% python3 -q
>>> import numpy as np
>>> np.set_printoptions(precision=2, suppress=True, linewidth=140)
>>> def rnd(a):
...     return np.round(a, 2) + 0
... 
>>> m1 = np.loadtxt("dump.csv", delimiter=",")
>>> m1
array([[-7.21,  5.44, -0.16],
       [-6.99,  5.28, -0.2 ],
       [-6.64,  5.02, -0.27],
       [-3.75,  2.67, -0.81],
       [-3.54,  2.48, -0.85],
       [-3.19,  2.16, -0.9 ],
       [-1.39,  0.41, -0.95],
       [-1.16,  0.2 , -0.88],
       [-1.11,  0.16, -0.86],
       [-0.91,  0.02, -0.77],
       [-0.91,  0.02, -0.77],
       [-0.88,  0.  , -0.75],
       [-0.86, -0.01, -0.74],
       [-0.45, -0.12, -0.43],
       [-0.35, -0.12, -0.34],
       [-0.28, -0.11, -0.28],
       [-0.22, -0.09, -0.21],
       [-0.18, -0.08, -0.18],
       [-0.07, -0.03, -0.07],
       [ 0.03,  0.01,  0.03],
       [ 0.03,  0.02,  0.03],
       [ 0.4 ,  0.24,  0.39],
       [ 0.73,  0.49,  0.7 ],
       [ 0.8 ,  0.54,  0.76],
       [ 1.65,  1.22,  1.47],
       [ 1.96,  1.47,  1.7 ],
       [ 2.84,  2.15,  2.3 ],
       [ 3.38,  2.55,  2.64],
       [ 3.62,  2.72,  2.78],
       [ 3.7 ,  2.78,  2.82],
       [ 4.54,  3.38,  3.3 ],
       [ 5.67,  4.15,  3.89],
       [ 7.81,  5.51,  4.9 ],
       [11.03,  7.38,  6.22],
       [11.44,  7.61,  6.38],
       [13.06,  8.48,  6.98]])
>>> C = m1[[35, 32]].astype(float)
>>> for _ in range(3):
...     z = np.linalg.norm(m1[:, None] - C, axis=-1).argmin(axis=1)
...     C = np.array([m1[z == j].mean(axis=0) for j in range(2)])
... 
>>> z
array([1, 1, 1, 1, 1, 1, 1, 1, 1, 1, 1, 1, 1, 1, 1, 1, 1, 1, 1, 1, 1, 1, 1, 1, 1, 1, 1, 1, 1, 1, 1, 0, 0, 0, 0, 0])
>>> np.bincount(z)
array([ 5, 31])
>>> np.abs(C[1] - C[0]).argmax()
np.int64(0)
>>> rnd(C[1] - C[0])
array([-10.33,  -5.31,  -5.4 ])
>>> rng = np.random.default_rng(7674)
>>> M2 = m1 + rng.integers(-2, 3, (36, 2)) @ rng.integers(-2, 3, (2, 3))
>>> rnd(M2)
array([[-1.21,  9.44, -0.16],
       [-8.99,  3.28, -0.2 ],
       [-4.64,  7.02, -0.27],
       [-3.75,  4.67, -0.81],
       [ 4.46,  6.48, -0.85],
       [-1.19,  2.16, -0.9 ],
       [ 2.61,  4.41, -0.95],
       [ 0.84,  4.2 , -0.88],
       [-3.11, -1.84, -0.86],
       [ 7.09,  4.02, -0.77],
       [-4.91,  0.02, -0.77],
       [ 3.12,  0.  , -0.75],
       [-0.86,  1.99, -0.74],
       [ 1.55,  3.88, -0.43],
       [ 1.65, -0.12, -0.34],
       [ 5.72,  1.89, -0.28],
       [ 5.78,  3.91, -0.21],
       [ 1.82, -0.08, -0.18],
       [ 3.93,  1.97, -0.07],
       [ 0.03,  2.01,  0.03],
       [ 0.03,  2.02,  0.03],
       [-1.6 ,  2.24,  0.39],
       [ 6.73,  2.49,  0.7 ],
       [ 6.8 ,  2.54,  0.76],
       [ 5.65,  5.22,  1.47],
       [ 1.96, -0.53,  1.7 ],
       [ 4.84,  2.15,  2.3 ],
       [ 1.38,  4.55,  2.64],
       [11.62,  6.72,  2.78],
       [ 7.7 ,  4.78,  2.82],
       [ 6.54,  5.38,  3.3 ],
       [ 5.67,  4.15,  3.89],
       [ 1.81,  3.51,  4.9 ],
       [15.03, 11.38,  6.22],
       [17.44, 11.61,  6.38],
       [ 7.06,  4.48,  6.98]])
>>> rnd(M2 - m1)
array([[ 6.,  4.,  0.],
       [-2., -2.,  0.],
       [ 2.,  2.,  0.],
       [ 0.,  2.,  0.],
       [ 8.,  4.,  0.],
       [ 2.,  0.,  0.],
       [ 4.,  4.,  0.],
       [ 2.,  4.,  0.],
       [-2., -2.,  0.],
       [ 8.,  4.,  0.],
       [-4.,  0.,  0.],
       [ 4.,  0.,  0.],
       [ 0.,  2.,  0.],
       [ 2.,  4.,  0.],
       [ 2.,  0.,  0.],
       [ 6.,  2.,  0.],
       [ 6.,  4.,  0.],
       [ 2.,  0.,  0.],
       [ 4.,  2.,  0.],
       [ 0.,  2.,  0.],
       [ 0.,  2.,  0.],
       [-2.,  2.,  0.],
       [ 6.,  2.,  0.],
       [ 6.,  2.,  0.],
       [ 4.,  4.,  0.],
       [ 0., -2.,  0.],
       [ 2.,  0.,  0.],
       [-2.,  2.,  0.],
       [ 8.,  4.,  0.],
       [ 4.,  2.,  0.],
       [ 2.,  2.,  0.],
       [ 0.,  0.,  0.],
       [-6., -2.,  0.],
       [ 4.,  4.,  0.],
       [ 6.,  4.,  0.],
       [-6., -4.,  0.]])
>>> rnd(np.abs(M2 - m1).sum(axis=1))
array([10.,  4.,  4.,  2., 12.,  2.,  8.,  6.,  4., 12.,  4.,  4.,  2.,  6.,  2.,  8., 10.,  2.,  6.,  2.,  2.,  4.,  8.,  8.,  8.,  2.,
        2.,  4., 12.,  6.,  4.,  0.,  8.,  8., 10., 10.])
>>> rnd(np.linalg.svd(M2 - m1, compute_uv=False))
array([28.79,  8.42,  0.  ])
>>> Xc = (m1 - m1.mean(axis=0)) / m1.std(axis=0)
>>> rnd(Xc.std(axis=0))
array([1., 1., 1.])
>>> coef = np.linalg.lstsq(np.delete(Xc, 2, axis=1), Xc[:, 2])[0]
>>> np.abs(coef).argmax()
np.int64(0)
>>> rnd(1 - np.var(Xc[:, 2] - np.delete(Xc, 2, axis=1) @ coef))
np.float64(0.97)
>>> A = np.load("out13.npy")
>>> A
array([[1, 3, 3, 2, 0, 0, 2, 2, 2, 3],
       [3, 1, 3, 3, 2, 0, 0, 2, 2, 2],
       [3, 3, 1, 3, 3, 2, 0, 0, 2, 2],
       [2, 3, 3, 1, 3, 3, 2, 0, 0, 2],
       [0, 2, 3, 3, 1, 3, 3, 2, 0, 0],
       [0, 0, 2, 3, 3, 1, 3, 3, 2, 0],
       [2, 0, 0, 2, 3, 3, 1, 3, 3, 2],
       [2, 2, 0, 0, 2, 3, 3, 1, 3, 3],
       [2, 2, 2, 0, 0, 2, 3, 3, 1, 3],
       [3, 2, 2, 2, 0, 0, 2, 3, 3, 1]])
>>> f = np.array([1, 0, 0])
>>> np.cross(A[6, :3], A[0, :3])
array([ 0, -6,  6])
>>> np.convolve(A[6], f)
array([2, 0, 0, 2, 3, 3, 1, 3, 3, 2, 0, 0])
>>> M2 = A + rng.integers(-2, 3, (10, 1)) @ rng.integers(-2, 3, (1, 10))
>>> M2
array([[ 3,  3,  4,  2, -1,  0,  3,  3,  0,  2],
       [ 3,  1,  3,  3,  2,  0,  0,  2,  2,  2],
       [ 1,  3,  0,  3,  4,  2, -1, -1,  4,  3],
       [ 6,  3,  5,  1,  1,  3,  4,  2, -4,  0],
       [ 2,  2,  4,  3,  0,  3,  4,  3, -2, -1],
       [ 0,  0,  2,  3,  3,  1,  3,  3,  2,  0],
       [ 0,  0, -1,  2,  4,  3,  0,  2,  5,  3],
       [ 2,  2,  0,  0,  2,  3,  3,  1,  3,  3],
       [-2,  2,  0,  0,  2,  2,  1,  1,  5,  5],
       [ 5,  2,  3,  2, -1,  0,  3,  4,  1,  0]])
>>> np.abs(M2 - A).sum(axis=1)
array([ 9,  0,  9, 18,  9,  0,  9,  0, 18,  9])
>>> rnd(np.linalg.svd(M2 - A, compute_uv=False))
array([13.,  0.,  0.,  0.,  0.,  0.,  0.,  0.,  0.,  0.])
>>> M2 = np.linalg.inv(A)
>>> rnd(np.linalg.inv(M2))
array([[1., 3., 3., 2., 0., 0., 2., 2., 2., 3.],
       [3., 1., 3., 3., 2., 0., 0., 2., 2., 2.],
       [3., 3., 1., 3., 3., 2., 0., 0., 2., 2.],
       [2., 3., 3., 1., 3., 3., 2., 0., 0., 2.],
       [0., 2., 3., 3., 1., 3., 3., 2., 0., 0.],
       [0., 0., 2., 3., 3., 1., 3., 3., 2., 0.],
       [2., 0., 0., 2., 3., 3., 1., 3., 3., 2.],
       [2., 2., 0., 0., 2., 3., 3., 1., 3., 3.],
       [2., 2., 2., 0., 0., 2., 3., 3., 1., 3.],
       [3., 2., 2., 2., 0., 0., 2., 3., 3., 1.]])
>>> np.allclose(M2, A.T)
False
>>> (np.abs(M2) > 1e-9).astype(int)
array([[1, 1, 1, 1, 1, 1, 1, 1, 1, 1],
       [1, 1, 1, 1, 1, 1, 1, 1, 1, 1],
       [1, 1, 1, 1, 1, 1, 1, 1, 1, 1],
       [1, 1, 1, 1, 1, 1, 1, 1, 1, 1],
       [1, 1, 1, 1, 1, 1, 1, 1, 1, 1],
       [1, 1, 1, 1, 1, 1, 1, 1, 1, 1],
       [1, 1, 1, 1, 1, 1, 1, 1, 1, 1],
       [1, 1, 1, 1, 1, 1, 1, 1, 1, 1],
       [1, 1, 1, 1, 1, 1, 1, 1, 1, 1],
       [1, 1, 1, 1, 1, 1, 1, 1, 1, 1]])
>>> rnd(np.linalg.det(A) * M2)
array([[ 16568., -11824.,  -7367.,   8087.,  -1940.,   -874.,  12884.,  -6301., -11291.,   -488.],
       [-11824.,  24992.,  -6899., -13324.,   9851.,  -1342., -10126.,  17619.,   1540., -11291.],
       [ -7367.,  -6899.,  20573., -14789.,  -3681.,   9644.,  -8393.,  -1813.,  17619.,  -6301.],
       [  8087., -13324., -14789.,  22124., -10836.,  -4440.,  15195.,  -8393., -10126.,  12884.],
       [ -1940.,   9851.,  -3681., -10836.,  12332., -10054.,  -4440.,   9644.,  -1342.,   -874.],
       [  -874.,  -1342.,   9644.,  -4440., -10054.,  12332., -10836.,  -3681.,   9851.,  -1940.],
       [ 12884., -10126.,  -8393.,  15195.,  -4440., -10836.,  22124., -14789., -13324.,   8087.],
       [ -6301.,  17619.,  -1813.,  -8393.,   9644.,  -3681., -14789.,  20573.,  -6899.,  -7367.],
       [-11291.,   1540.,  17619., -10126.,  -1342.,   9851., -13324.,  -6899.,  24992., -11824.],
       [  -488., -11291.,  -6301.,  12884.,   -874.,  -1940.,   8087.,  -7367., -11824.,  16568.]])
>>> K = np.load("arr.npy")
>>> rnd(K)
array([[ 0.97, -0.14, -0.03, -0.03, -0.03, -0.03, -0.03, -0.14, -0.08, -0.08],
       [-0.14,  0.32, -0.14, -0.14, -0.14, -0.14, -0.14, -0.68, -0.41, -0.41],
       [-0.03, -0.14,  0.97, -0.03, -0.03, -0.03, -0.03, -0.14, -0.08, -0.08],
       [-0.03, -0.14, -0.03,  0.97, -0.03, -0.03, -0.03, -0.14, -0.08, -0.08],
       [-0.03, -0.14, -0.03, -0.03,  0.97, -0.03, -0.03, -0.14, -0.08, -0.08],
       [-0.03, -0.14, -0.03, -0.03, -0.03,  0.97, -0.03, -0.14, -0.08, -0.08],
       [-0.03, -0.14, -0.03, -0.03, -0.03, -0.03,  0.97, -0.14, -0.08, -0.08],
       [-0.14, -0.68, -0.14, -0.14, -0.14, -0.14, -0.14,  0.32, -0.41, -0.41],
       [-0.08, -0.41, -0.08, -0.08, -0.08, -0.08, -0.08, -0.41,  0.76, -0.24],
       [-0.08, -0.41, -0.08, -0.08, -0.08, -0.08, -0.08, -0.41, -0.24,  0.76]])
>>> left, sv = np.linalg.svd(K)
Traceback (most recent call last):
  File "<python-input-38>", line 1, in <module>
    left, sv = np.linalg.svd(K)
    ^^^^^^^^
ValueError: too many values to unpack (expected 2)
>>> left, sv, Vh = np.linalg.svd(K, full_matrices=False)
>>> rnd(np.cumsum(sv ** 2) / np.sum(sv ** 2))
array([0.1, 0.2, 0.3, 0.4, 0.5, 0.6, 0.7, 0.8, 0.9, 1. ])
>>> left.shape, sv.shape, Vh.shape
((10, 10), (10,), (10, 10))
>>> vec = np.array([3, -2, 3, -2, 2, -1, 3, 3, 1, -1])
>>> rhs = K @ vec
>>> coef, lr = np.zeros(10), 1 / np.linalg.norm(K, 2) ** 2
>>> for i in range(6):
...     coef -= lr * K.T @ (K @ coef - rhs)
...     if i % 2 == 0: print(i, round(np.linalg.norm(K @ coef - rhs), 2))
... 
0 0.0
2 0.0
4 0.0
>>> rnd(coef)
array([ 3., -2.,  3., -2.,  2., -1.,  3.,  3.,  1., -1.])
>>> arr = np.load("case18.npy")
>>> arr
array([[-0.7 , -0.4 ,  0.7 ],
       [-0.5 ,  0.1 ,  0.3 ],
       [-0.59,  0.59,  0.11],
       [-0.3 ,  0.6 ,  0.3 ],
       [-0.6 ,  0.6 ,  0.1 ]])
>>> vec = np.array([-1, 3, -1])
>>> rhs = arr @ vec
>>> rnd(rhs)
array([-1.2 ,  0.5 ,  2.25,  1.8 ,  2.3 ])
>>> rnd(np.linalg.pinv(arr) @ arr)
array([[1., 0., 0.],
       [0., 1., 0.],
       [0., 0., 1.]])
>>> rhs = rhs + 0.3 * rng.normal(size=5)
>>> rnd(rhs)
array([-1.3 ,  0.27,  2.32,  1.88,  2.07])
>>> coef, *_ = np.linalg.lstsq(arr, rhs)
>>> rnd(np.linalg.norm(rhs - arr @ coef))
np.float64(0.26)
>>> coef.round()
array([-1.,  3., -1.])
>>> [round(float(np.linalg.norm(np.linalg.solve(arr.T @ arr + lam * np.eye(3), arr.T @ rhs))), 2) for lam in (0, 1, 10, 100)]
[3.31, 1.86, 0.41, 0.05]
>>> rnd(arr.T @ (rhs - arr @ coef))
array([0., 0., 0.])
>>> J = np.load("x.npy")
>>> J
array([[-3.,  1.,  5., -3.,  0., -5.,  0.,  0.],
       [ 3.,  5.,  1., -4.,  2.,  1.,  0.,  0.],
       [-1., -5.,  4., -1.,  0., -4.,  0.,  0.],
       [-1., -4.,  5.,  0.,  3.,  0.,  0.,  0.],
       [-2.,  0., -5.,  1., -4.,  1.,  0.,  0.],
       [ 4.,  5.,  3.,  3., -1.,  1.,  0.,  0.],
       [ 0.,  0.,  0.,  0.,  0.,  0.,  2.,  2.],
       [ 0.,  0.,  0.,  0.,  0.,  0., -3.,  1.]])
>>> q, r_ = np.linalg.qr(J)
>>> rnd(q @ r_)
array([[-3.,  1.,  5., -3.,  0., -5.,  0.,  0.],
       [ 3.,  5.,  1., -4.,  2.,  1.,  0.,  0.],
       [-1., -5.,  4., -1.,  0., -4.,  0.,  0.],
       [-1., -4.,  5.,  0.,  3.,  0.,  0.,  0.],
       [-2.,  0., -5.,  1., -4.,  1.,  0.,  0.],
       [ 4.,  5.,  3.,  3., -1.,  1.,  0.,  0.],
       [ 0.,  0.,  0.,  0.,  0.,  0.,  2.,  2.],
       [ 0.,  0.,  0.,  0.,  0.,  0., -3.,  1.]])
>>> np.trace(q @ q.T)
np.float64(8.0)
>>> np.allclose(r_.T @ r_, J.T @ J)
True
>>> rnd(np.abs(np.diag(r_)))
array([6.32, 7.07, 9.79, 5.14, 3.13, 1.94, 3.61, 2.22])
